>>> import numpy as np
>>> from numpy import linalg as LA
>>> np.set_printoptions(suppress=True, linewidth=200)
>>> tidy = lambda a: np.round(a, 3) + 0
>>> rng = np.random.default_rng(89721)
>>> idx = rng.integers(0, 3, 9)
>>> m1 = np.array([[0, -1, -3, 0, 3, -1, 3, 2, 2],
...     [-3, 3, 0, -3, 0, -2, 3, 0, -1],
...     [3, -2, 1, -3, -2, -2, -1, 0, -1],
...     [-1, 3, -3, 3, 2, 1, -2, 3, -2],
...     [0, 2, 0, -2, 3, -1, -3, -3, 1],
...     [-1, -1, -1, 2, 2, 0, -1, 1, 2],
...     [-3, -2, 1, -1, 3, -2, -3, -3, -3],
...     [-1, -2, -1, 1, 3, -1, -2, -1, 1],
...     [2, 3, -3, -1, 3, 1, -3, 3, 0]]) * (idx[:, None] == idx)
>>> print(m1)
[[ 0 -1  0  0  0  0  0  0  0]
 [-3  3  0  0  0  0  0  0  0]
 [ 0  0  1 -3  0  0 -1  0  0]
 [ 0  0 -3  3  0  0 -2  0  0]
 [ 0  0  0  0  3 -1  0 -3  1]
 [ 0  0  0  0  2  0  0  1  2]
 [ 0  0  1 -1  0  0 -3  0  0]
 [ 0  0  0  0  3 -1  0 -1  1]
 [ 0  0  0  0  3  1  0  3  0]]
>>> out = m1 + rng.integers(-2, 3, (9, 5)) @ rng.integers(-2, 3, (5, 9))
>>> print(out)
[[ -2  -4  -1  -1   2   9   2   0  -7]
 [  6   9  -1   1  -6  -7   0  -6   0]
 [ -3   2   2  -9  -6   0   5   1  -5]
 [-12 -10  -1   1  10  12  -2   8  -2]
 [ -6  -5   2 -11   3  -5  -3   4  -2]
 [  6   8   2   2  -6   2  12  -7  -2]
 [ -1  -2   4  -7   0  -6  -5   3   1]
 [ 11   5  -5   4  -1  -6  -5  -8   0]
 [  7   6  -2   5  -1  -5  -1  -2   4]]
>>> print(LA.matrix_rank(out - m1, tol=1e-8))
5
>>> x = np.array([3, 0, 1, 2, -3, 0, 1, -2, 3])
>>> rhs = m1 @ x
>>> b, lr = np.zeros(9), 1 / LA.norm(m1, 2) ** 2
>>> for i in range(200):
...     b -= lr * m1.T @ (m1 @ b - rhs)
...     if i % 50 == 0: print(i, round(LA.norm(m1 @ b - rhs), 3))
... 
0 8.925
50 0.914
100 0.464
150 0.271
>>> print(tidy(b))
[ 2.901 -0.093  0.998  1.999 -3.008 -0.293  1.    -1.902  2.946]
>>> print((LA.matrix_power((m1 != 0) + (m1.T != 0) + np.eye(9), 9) > 0).astype(int))
[[1 1 0 0 0 0 0 0 0]
 [1 1 0 0 0 0 0 0 0]
 [0 0 1 1 0 0 1 0 0]
 [0 0 1 1 0 0 1 0 0]
 [0 0 0 0 1 1 0 1 1]
 [0 0 0 0 1 1 0 1 1]
 [0 0 1 1 0 0 1 0 0]
 [0 0 0 0 1 1 0 1 1]
 [0 0 0 0 1 1 0 1 1]]
>>> print((m1 != 0).astype(int))
[[0 1 0 0 0 0 0 0 0]
 [1 1 0 0 0 0 0 0 0]
 [0 0 1 1 0 0 1 0 0]
 [0 0 1 1 0 0 1 0 0]
 [0 0 0 0 1 1 0 1 1]
 [0 0 0 0 1 0 0 1 1]
 [0 0 1 1 0 0 1 0 0]
 [0 0 0 0 1 1 0 1 1]
 [0 0 0 0 1 1 0 1 0]]
>>> W = np.array([[0, 2],
...     [-1, -1],
...     [3, -2],
...     [1, 2],
...     [1, 3],
...     [1, 0],
...     [-3, -3],
...     [-3, 1],
...     [-2, -3]])
>>> b = np.array([-2, 1])
>>> hid = np.maximum(m1 @ W + b, 0)
>>> print(hid)
[[ 0  2]
 [ 0  0]
 [ 1  0]
 [ 0 19]
 [ 7  4]
 [ 0  2]
 [ 9  6]
 [ 1  6]
 [ 0 13]]
>>> print((hid > 0).astype(int))
[[0 1]
 [0 0]
 [1 0]
 [0 1]
 [1 1]
 [0 1]
 [1 1]
 [1 1]
 [0 1]]
>>> print(tidy((hid > 0).mean(axis=0)))
[0.444 0.778]
>>> basis = np.array([[0, -3, -3], [0, 1, 3]])
>>> print(hid @ basis)
[[  0   2   6]
 [  0   0   0]
 [  0  -3  -3]
 [  0  19  57]
 [  0 -17  -9]
 [  0   2   6]
 [  0 -21  -9]
 [  0   3  15]
 [  0  13  39]]
>>> print(W @ basis)
[[  0   2   6]
 [  0   2   0]
 [  0 -11 -15]
 [  0  -1   3]
 [  0   0   6]
 [  0  -3  -3]
 [  0   6   0]
 [  0  10  12]
 [  0   3  -3]]
>>> E = np.load("test7.npy")
>>> print(E)
[[1 0 1 0]
 [2 3 2 1]
 [0 1 2 1]
 [3 3 0 0]
 [2 1 0 0]
 [0 1 2 1]]
>>> idx = rng.permutation(4)
>>> out = E[:, idx] * rng.choice([-1, 1], 4)
>>> print(out)
[[ 0 -1  0  1]
 [-3 -2  1  2]
 [-1 -2  1  0]
 [-3  0  0  3]
 [-1  0  0  2]
 [-1 -2  1  0]]
>>> left, _, VT = LA.svd(E.T @ out)
>>> print(idx)
[1 2 3 0]
>>> print(tidy(left @ VT))
[[ 0.  0.  0.  1.]
 [-1.  0.  0.  0.]
 [ 0. -1.  0.  0.]
 [ 0.  0.  1.  0.]]
>>> print(tidy(LA.lstsq(E, out)[0]))
[[ 0.  0.  0.  1.]
 [-1.  0.  0.  0.]
 [ 0. -1.  0.  0.]
 [ 0.  0.  1.  0.]]
>>> out = np.c_[E[:, :2] @ np.array([[-3, 0], [3, -3]]), np.array([1, 2, 0, 1, 1, 2])]
>>> print(out)
[[-3  0  1]
 [ 3 -9  2]
 [ 3 -3  0]
 [ 0 -9  1]
 [-3 -3  1]
 [ 3 -3  2]]
>>> print(LA.matrix_rank(out))
3
>>> print(tidy(LA.norm(LA.qr(E)[0].T @ out, axis=0) ** 2 / ((out ** 2).sum(axis=0) + 1e-12)))
[1.    1.    0.813]
>>> print(tidy(LA.norm(out - E @ LA.lstsq(E, out)[0], axis=0)))
[0.    0.    1.434]
>>> print(LA.matrix_rank(np.c_[E, out]))
5
>>> print(tidy(LA.lstsq(E, out[:, 0])[0]))
[-3.  3.  0.  0.]
